% python3 -q
>>> import numpy as np
>>> import numpy.linalg as la
>>> np.set_printoptions(precision=3, suppress=True, linewidth=140, floatmode="fixed")
>>> def tidy(a):
...     return np.round(a, 3) + 0
... 
>>> K = np.load("mat.npy")
>>> K
array([[-9,  2, -9],
       [-9, -9,  2],
       [ 2, -9, -9]])
>>> tidy(la.norm(K, "nuc"))
np.float64(38.0)
>>> tidy(la.norm(K, 2))
np.float64(16.0)
>>> K[1] @ K[2]
np.int64(45)
>>> tidy(la.norm(K, axis=1))
array([12.884, 12.884, 12.884])
>>> la.norm(K, axis=1).argmax()
np.int64(0)
>>> tidy(la.norm(K, axis=0))
array([12.884, 12.884, 12.884])
>>> tidy(np.sort(np.abs(la.eigvals(K))))
array([11.000, 11.000, 16.000])
>>> la.matrix_power(K, 3)
array([[ -478, -1809, -1809],
       [-1809,  -478, -1809],
       [-1809, -1809,  -478]])
>>> assert K == K.T
Traceback (most recent call last):
  File "<python-input-14>", line 1, in <module>
    assert K == K.T
           ^^^^^^^^
ValueError: The truth value of an array with more than one element is ambiguous. Use a.any() or a.all()
>>> tidy(np.abs(la.eigvals(K)).max())
np.float64(16.0)
>>> np.allclose(K, K.T)
False
>>> (K + K.T) / 2
array([[-9.000, -3.500, -3.500],
       [-3.500, -9.000, -3.500],
       [-3.500, -3.500, -9.000]])
>>> K @ K
array([[ 45,  45, 166],
       [166,  45,  45],
       [ 45, 166,  45]])
